% ipython --no-banner

In [1]: import numpy as np

In [2]: np.set_printoptions(suppress=True, linewidth=120)

In [3]: def tidy(a):
   ...:     return np.round(a, 2) + 0
   ...: 

In [4]: C = np.sign(np.array([[0, -2, -2, -2], [-2, 1, 1, 2], [-3, 1, 3, 1], [2, 1, -3, -1]]))

In [5]: Y = (np.tril(C, -1) + np.eye(4)) @ (np.triu(C, 1) + np.eye(4))

In [6]: ev = np.array([4, 2, 6, 9])

In [7]: K = np.rint(Y * ev @ np.linalg.inv(Y)) + 0

In [8]: K
Out[8]: 
array([[ 12.,  12.,  -7.,  -3.],
       [-16., -20.,  14.,   6.],
       [-22., -32.,  23.,   9.],
       [ -4.,  -2.,   0.,   6.]])

In [9]: def softmax(z):
   ...:     e = np.exp(z - z.max(axis=-1, keepdims=True))
   ...:     return e / e.sum(axis=-1, keepdims=True)
   ...: 

In [10]: tidy(softmax(K).sum(axis=1))
Out[10]: array([1., 1., 1., 1.])

In [11]: tidy(softmax(K[1] + 3))
Out[11]: array([0., 0., 1., 0.])

In [12]: tidy(softmax(K[1]))
Out[12]: array([0., 0., 1., 0.])

In [13]: scores = K @ K.T / np.sqrt(4)

In [14]: softmax(scores)[1] @ K
Out[14]: array([-22., -32.,  23.,   9.])

In [15]: tidy(softmax(scores))
Out[15]: 
array([[1., 0., 0., 0.],
       [0., 0., 1., 0.],
       [0., 0., 1., 0.],
       [0., 0., 1., 0.]])

In [16]: vec = np.array([3, 2, 1, 1])

In [17]: h1 = np.maximum(K @ vec, 0)

In [18]: h1
Out[18]: array([50.,  0.,  0.,  0.])

In [19]: tidy(np.tanh(K @ vec))
Out[19]: array([ 1., -1., -1., -1.])

In [20]: np.maximum(K @ vec, 0) - np.maximum(-K @ vec, 0)
Out[20]: array([ 50., -68., -98., -10.])

In [21]: Y = np.array([[5, 4], [3, 4], [4, 3], [1, 0]])

In [22]: print(K @ Y)
[[  65.   75.]
 [ -78. -102.]
 [-105. -147.]
 [ -20.  -24.]]

In [23]: Y @ K
ValueError: matmul: Input operand 1 has a mismatch in its core dimension 0, with gufunc signature (n?,k),(k,m?)->(n?,m?) (size 4 is different from 2)


In [24]: np.einsum("ij,ij->", K, Y)
ValueError: operands could not be broadcast together with remapped shapes [original->remapped]: (4,4)->(4,4) (4,2)->(4,2) 


In [25]: np.einsum("ij,ij->i", K, K)
Out[25]: array([ 346.,  888., 2118.,   56.])

In [26]: tidy(np.sort(np.abs(np.linalg.eigvals(K))))
Out[26]: array([2., 4., 6., 9.])

In [27]: K.inv()
AttributeError: 'numpy.ndarray' object has no attribute 'inv'


In [28]: (K + K.T) / 2
Out[28]: 
array([[ 12. ,  -2. , -14.5,  -3.5],
       [ -2. , -20. ,  -9. ,   2. ],
       [-14.5,  -9. ,  23. ,   4.5],
       [ -3.5,   2. ,   4.5,   6. ]])

In [29]: assert K == K.T
ValueError: The truth value of an array with more than one element is ambiguous. Use a.any() or a.all()


In [30]: F = np.load("test18.npy")

In [31]: F
Out[31]: 
array([[ 13.22, -15.96, -11.03, -24.06,  11.24,  19.88,  -1.11],
       [ 15.1 , -16.51,  -7.87, -25.51,  11.28,  21.04,   0.62],
       [ 14.34, -14.8 ,  -8.96, -26.36,   9.49,  19.31,  -1.69],
       [ 14.56, -14.34, -10.95, -26.63,   8.79,  20.36,  -0.83],
       [ 15.5 , -14.63, -11.27, -26.05,  10.41,  19.1 ,  -0.65],
       [ 15.19, -15.27, -10.35, -25.45,   8.81,  19.72,   1.31],
       [ 15.67, -13.99,  -9.8 , -24.66,  10.61,  19.35,   1.39],
       [ 13.45, -14.68,  -9.26, -24.91,   9.51,  20.73,   0.19],
       [ 13.63, -14.88,  -9.59, -25.  ,   9.87,  19.36,   0.81],
       [ 15.25, -14.88,  -8.35, -23.13,   9.79,  19.72,   0.42]])

In [32]: Y = np.c_[F[:, :6] @ np.array([[1, 3, 3, 2, 3, 0],
    ...:     [0, 2, 3, 1, 1, 3],
    ...:     [2, 2, 0, 2, 0, 0],
    ...:     [1, 3, 1, 1, 0, 3],
    ...:     [0, 3, 0, 2, 3, 1],
    ...:     [0, 2, 3, 3, 1, 1]]), np.array([9, 1, -2, -9, -8, 3, -8, 8, 6, -1])]

In [33]: tidy(Y)
Out[33]: 
array([[-32.9 , -13.02,  27.36,  46.48,  77.3 , -88.94,   9.  ],
       [-26.15,  -4.07,  33.38,  58.12,  83.67, -93.74,   1.  ],
       [-29.94, -16.49,  30.19,  46.51,  76.  , -94.68,  -2.  ],
       [-33.97, -19.7 ,  35.11,  44.91,  76.07, -93.76,  -9.  ],
       [-33.09, -14.02,  33.86,  45.9 ,  82.2 , -92.53,  -8.  ],
       [-30.96, -16.15,  33.47,  45.74,  76.45, -93.63,   3.  ],
       [-28.59,  -4.02,  38.43,  52.36,  84.2 , -85.99,  -8.  ],
       [-29.98, -12.27,  33.59,  50.  ,  74.93, -88.53,   8.  ],
       [-30.55, -14.72,  29.33,  46.02,  74.98, -90.41,   6.  ],
       [-24.58,  -1.29,  37.14,  54.53,  79.96, -84.52,  -1.  ]])

In [34]: tidy(np.linalg.norm(Y - F @ np.linalg.lstsq(F, Y)[0], axis=0))
Out[34]: array([0.  , 0.  , 0.  , 0.  , 0.  , 0.  , 7.65])

In [35]: tidy(np.linalg.norm(np.linalg.qr(F)[0].T @ Y, axis=0) ** 2 / ((Y ** 2).sum(axis=0) + 1e-12))
Out[35]: array([1.  , 1.  , 1.  , 1.  , 1.  , 1.  , 0.86])

In [36]: tidy(np.linalg.lstsq(F, Y[:, 0])[0])
Out[36]: array([1., 0., 2., 1., 0., 0., 0.])

In [37]: print(np.linalg.matrix_rank(Y))
7

In [38]: tidy(softmax(F).sum(axis=1))
Out[38]: array([1., 1., 1., 1., 1., 1., 1., 1., 1., 1.])

In [39]: print(tidy(softmax(F[1])))
[0. 0. 0. 0. 0. 1. 0.]

In [40]: scores = F @ F.T / np.sqrt(7)

In [41]: softmax(scores).round(6).argmax(axis=1)
Out[41]: array([1, 1, 1, 1, 1, 1, 1, 1, 1, 1])

In [42]: tidy(softmax(scores)[1] @ F)
Out[42]: array([ 15.1 , -16.51,  -7.87, -25.51,  11.28,  21.04,   0.62])

In [43]: left, s, VT = np.linalg.svd(F)

In [44]: print(tidy(s))
[128.88   4.32   3.46   2.96   2.35   1.5    1.29]

In [45]: Y = left[:, :1] @ np.diag(s[:1]) @ VT[:1]

In [46]: tidy(np.linalg.norm(F - Y) / np.linalg.norm(F))
Out[46]: np.float64(0.05)

In [47]: W = np.array([[4, 0, 0, 2, 2, 2],
    ...:     [1, 0, 3, 1, 2, 4],
    ...:     [2, 1, 0, 5, 2, 0],
    ...:     [4, 3, 1, 1, 1, 5],
    ...:     [0, 3, 5, 1, 4, 4],
    ...:     [2, 1, 1, 2, 3, 5],
    ...:     [1, 5, 5, 5, 1, 0]])

In [48]: coef = np.array([0, 0, 2, 0, 2, 1])

In [49]: hid = np.maximum(F @ W + coef, 0)

In [50]: np.linalg.matrix_rank(hid)
Out[50]: np.int64(3)

In [51]: C = np.array([[3, 2], [9, 0], [5, 0], [8, 3], [5, 9], [6, 1]])

In [52]: (hid @ C).round(6).argmax(axis=1)
Out[52]: array([1, 1, 1, 1, 1, 1, 1, 1, 1, 1])

In [53]: W @ C
Out[53]: 
array([[ 50,  34],
       [ 60,  27],
       [ 65,  37],
       [ 87,  25],
       [104,  43],
       [ 81,  42],
       [118,  26]])

In [54]: t3 = np.stack([F, 2 * F, F[::-1]])

In [55]: (t3 @ F.T).shape
Out[55]: (3, 10, 10)

In [56]: np.linalg.matrix_rank(t3)
Out[56]: array([7, 7, 7])

In [57]: t3.shape
Out[57]: (3, 10, 7)

In [58]: print(tidy(np.linalg.norm(t3, axis=(1, 2))))
[129.07 258.14 129.07]

In [59]: feats = np.load("w.npy")

In [60]: feats
Out[60]: 
array([[ 1, -2,  4, -8],
       [ 1, -1,  1, -1],
       [ 1,  0,  0,  0],
       [ 1,  1,  1,  1]])

In [61]: # row 0 is much longer than the rest

In [62]: q = feats.astype(float).copy()

In [63]: for j in range(4):
    ...:     q[:, j] -= q[:, :j] @ (q[:, :j].T @ q[:, j])
    ...:     q[:, j] /= np.linalg.norm(q[:, j])
    ...: 

In [64]: tidy(q.T @ feats)
Out[64]: 
array([[ 2.  , -1.  ,  3.  , -4.  ],
       [ 0.  ,  2.24, -2.24,  6.26],
       [ 0.  ,  0.  ,  2.  , -3.  ],
       [ 0.  ,  0.  ,  0.  ,  1.34]])

In [65]: tidy(np.poly(feats))
Out[65]: array([ 1., -1.,  6., 22., 12.])

In [66]: tidy(np.linalg.det(feats[::-1]))
Out[66]: np.float64(12.0)

In [67]: print(tidy(np.linalg.eigvals(feats)))
[ 1.57+3.04j  1.57-3.04j -1.44+0.j   -0.71+0.j  ]

In [68]: np.einsum("ij,ji->", feats, feats)
Out[68]: np.int64(-11)

In [69]: feats[4]
IndexError: index 4 is out of bounds for axis 0 with size 4


In [70]: np.abs(feats).max()
Out[70]: np.int64(8)

In [71]: print(tidy(np.linalg.norm(feats)))
9.7

In [72]: print(np.count_nonzero(feats))
13

In [73]: feats.mean(axis=0)
Out[73]: array([ 1. , -0.5,  1.5, -2. ])

In [74]: np.unravel_index(np.abs(feats).argmax(), feats.shape)
Out[74]: (np.int64(0), np.int64(3))

In [75]: Y = feats[0, 0] * feats[1:] - np.outer(feats[1:, 0], feats[0])

In [76]: Y
Out[76]: 
array([[ 0,  1, -3,  7],
       [ 0,  2, -4,  8],
       [ 0,  3, -3,  9]])

In [77]: np.flatnonzero(~Y.round(6).any(axis=1))
Out[77]: array([], dtype=int64)

In [78]: np.linalg.matrix_rank(Y), np.linalg.matrix_rank(feats)
Out[78]: (np.int64(3), np.int64(4))

In [79]: Y.sum(axis=0)
Out[79]: array([  0,   6, -10,  24])

In [80]: Y[3]
IndexError: index 3 is out of bounds for axis 0 with size 3


In [81]: W0 = np.load("block6.npy")

In [82]: W0
Out[82]: 
array([[-2.9,  3. ,  0. , -1. , -3. , -3. , -3. ,  1. ,  0. ,  1. ,  0. ],
       [-3. ,  2.1,  3. ,  3. ,  1. , -3. , -1. ,  1. ,  2. , -3. ,  3. ],
       [ 2. , -1. ,  0.1,  3. ,  1. ,  2. , -1. , -3. , -1. , -3. , -1. ],
       [ 2. ,  2. , -2. ,  3.1,  3. , -1. , -2. ,  1. , -2. , -2. ,  0. ],
       [-3. , -2. ,  0. , -3. , -0.9,  0. ,  2. , -2. ,  0. , -3. ,  2. ],
       [-2. , -1. ,  3. ,  0. ,  3. ,  3.1, -2. ,  1. ,  0. , -3. , -1. ],
       [ 3. ,  2. ,  2. ,  2. ,  1. ,  1. , -1.9,  0. , -3. , -3. , -3. ],
       [ 2. ,  0. ,  0. , -3. , -3. ,  1. , -2. ,  1.1, -2. ,  1. , -1. ],
       [-2. ,  2. ,  0. , -1. , -1. ,  2. , -1. , -1. , -2.9, -1. ,  1. ],
       [ 2. ,  1. ,  1. , -3. ,  3. ,  2. , -1. ,  2. ,  3. , -0.9,  0. ],
       [-3. ,  3. ,  0. , -1. , -3. , -3. , -3. ,  1. ,  0. ,  1. ,  0.1]])

In [83]: left, s, VT = np.linalg.svd(W0)

In [84]: np.argmax(s[:-1] / (s[1:] + 1e-6)) + 1
Out[84]: np.int64(10)

In [85]: tidy(s)
Out[85]: array([12.04, 10.24,  9.21,  7.7 ,  7.3 ,  4.18,  3.49,  2.66,  2.5 ,  1.99,  0.01])

In [86]: Y = left[:, :10] @ np.diag(s[:10]) @ VT[:10]

In [87]: tidy(np.linalg.norm(W0 - Y, 2)), tidy(s[10])
Out[87]: (np.float64(0.01), np.float64(0.01))

In [88]: tidy(Y)
Out[88]: 
array([[-2.9,  3. ,  0. , -1. , -3. , -3. , -3. ,  1. ,  0. ,  1. ,  0. ],
       [-3. ,  2.1,  3. ,  3. ,  1. , -3. , -1. ,  1. ,  2. , -3. ,  3. ],
       [ 2. , -1. ,  0.1,  3. ,  1. ,  2. , -1. , -3. , -1. , -3. , -1. ],
       [ 2. ,  2. , -2. ,  3.1,  3. , -1. , -2. ,  1. , -2. , -2. ,  0. ],
       [-3. , -2. ,  0. , -3. , -0.9,  0. ,  2. , -2. ,  0. , -3. ,  2. ],
       [-2. , -1. ,  3. ,  0. ,  3. ,  3.1, -2. ,  1. ,  0. , -3. , -1. ],
       [ 3. ,  2. ,  2. ,  2. ,  1. ,  1. , -1.9,  0. , -3. , -3. , -3. ],
       [ 2. ,  0. ,  0. , -3. , -3. ,  1. , -2. ,  1.1, -2. ,  1. , -1. ],
       [-2. ,  2. ,  0. , -1. , -1. ,  2. , -1. , -1. , -2.9, -1. ,  1. ],
       [ 2. ,  1. ,  1. , -3. ,  3. ,  2. , -1. ,  2. ,  3. , -0.9,  0. ],
       [-3. ,  3. ,  0. , -1. , -3. , -3. , -3. ,  1. ,  0. ,  1. ,  0.1]])

In [89]: np.linalg.matrix_rank(W0, rtol=0.05)
Out[89]: np.int64(10)
